$ python3 -q
>>> import numpy as np
>>> np.set_printoptions(suppress=True, linewidth=140)
>>> J = np.loadtxt("layer11.csv", delimiter=",")
>>> print(J)
[[-8. -2.  0.]
 [ 0. -8. -2.]
 [-2.  0. -8.]]
>>> out = J[0, 0] * J[1:] - np.outer(J[1:, 0], J[0])
>>> print(out)
[[ 0. 64. 16.]
 [ 0. -4. 64.]]
>>> print(np.linalg.matrix_rank(out), np.linalg.matrix_rank(J))
2 3
>>> w1 = np.array([[9, 8, 0, 3], [4, 3, 7, 7], [8, 1, 3, 9]])
>>> c = np.array([2, -3, -3, -3])
>>> H = np.maximum(out @ w1 + c, 0)
>>> print(H)
[[386. 205. 493. 589.]
 [498.  49. 161. 545.]]
>>> print(np.linalg.matrix_rank(H))
2
>>> W2 = np.array([[-2, 3], [-4, -1], [5, -1], [4, 4]])
>>> print((H @ W2).round(6).argmax(axis=1))
[0 1]
>>> feats = np.loadtxt("w.csv", delimiter=",")
>>> print(feats)
[[1.    0.2   0.04  0.008]
 [0.2   1.    0.2   0.04 ]
 [0.04  0.2   1.    0.2  ]
 [0.008 0.04  0.2   1.   ]]
>>> # equal to its transpose
>>> q, evecs = np.linalg.qr(feats[:, :3])[0], np.linalg.qr(feats[:, 3:])[0]
>>> sig = np.linalg.svd(q.T @ evecs, compute_uv=False)
>>> print(sig.round(3))
[0.386]
>>> print(np.round(np.degrees(np.arccos(sig.clip(0, 1))), 3))
[67.271]
>>> print((sig > 0.9).sum())
0
>>> rng = np.random.default_rng(1601)
>>> lab = rng.permutation(4)
>>> print(lab)
[1 3 2 0]
>>> out = feats[lab][:, lab]
>>> print(np.trace(out))
4.0
>>> print(out)
[[1.    0.04  0.2   0.2  ]
 [0.04  1.    0.2   0.008]
 [0.2   0.2   1.    0.04 ]
 [0.2   0.008 0.04  1.   ]]
>>> arr = np.load("run7.npy")
>>> print(arr)
[[ 6. -1. -1.]
 [ 0.  1.  4.]
 [ 0.  2.  3.]]
>>> f = np.array([-6, 2, -5])
>>> print(np.cross(arr[2, :3], arr[1, :3]))
[5. 0. 0.]
>>> print(np.convolve(arr[2], f))
[  0. -12. -14.  -4. -15.]
>>> T = np.stack([arr, -1 * arr, arr[::-1]])
>>> print(np.linalg.matrix_rank(T.reshape(3, -1)))
2
>>> print(T.sum(axis=0))
[[ 0.  2.  3.]
 [ 0.  1.  4.]
 [ 6. -1. -1.]]
>>> lab = rng.permutation(3)
>>> out = arr[:, lab] * rng.choice([-1, 1], 3)
>>> print(out)
[[-1. -1.  6.]
 [ 4.  1.  0.]
 [ 3.  2.  0.]]
>>> U, _, Vt = np.linalg.svd(arr.T @ out)
>>> print(np.round(np.linalg.lstsq(arr, out)[0], 3) + 0)
[[0. 0. 1.]
 [0. 1. 0.]
 [1. 0. 0.]]
>>> print(np.kron(np.eye(2, dtype=int), arr))
[[ 6. -1. -1.  0. -0. -0.]
 [ 0.  1.  4.  0.  0.  0.]
 [ 0.  2.  3.  0.  0.  0.]
 [ 0. -0. -0.  6. -1. -1.]
 [ 0.  0.  0.  0.  1.  4.]
 [ 0.  0.  0.  0.  2.  3.]]
>>> print(np.einsum("ij,ji->", arr, arr))
62.0
>>> print(round(float(np.linalg.det(2 * arr)), 3), round(np.linalg.det(arr), 3))
-240.0 -30.0
>>> print(np.round(np.linalg.eigvals(arr).sum().real, 3))
10.0
>>> E = np.load("arr.npy")
>>> print(E)
[[16  9]
 [ 9 16]]
>>> # symmetric
>>> vec = np.array([0, 2])
>>> print(np.einsum("ij,j->i", E, vec))
[18 32]
>>> print(E @ np.ones(2))
[25. 25.]
>>> print(np.linalg.norm(E @ vec) <= np.linalg.norm(E, 2) * np.linalg.norm(vec) + 1e-9)
True
>>> print((E @ vec).argmax())
1
>>> print(E @ (2 * vec))
[36 64]
>>> q, evecs = np.linalg.qr(E[:, :1])[0], np.linalg.qr(E[:, 1:])[0]
>>> sig = np.linalg.svd(q.T @ evecs, compute_uv=False)
>>> print(sig.round(3))
[0.855]
>>> print(round(float(np.linalg.norm(q @ q.T - evecs @ evecs.T, 2)), 3))
0.519
>>> print(np.round(np.degrees(np.arccos(sig.clip(0, 1))), 3))
[31.284]
>>> print((sig > 0.9).sum())
0
>>> lab = rng.permutation(2)
>>> out = E[:, lab] * rng.choice([-1, 1], 2)
>>> print(out)
[[ 16  -9]
 [  9 -16]]
>>> U, _, Vt = np.linalg.svd(E.T @ out)
>>> print(lab)
[0 1]
>>> print(np.round(np.linalg.lstsq(E, out)[0], 3) + 0)
[[ 1.  0.]
 [ 0. -1.]]
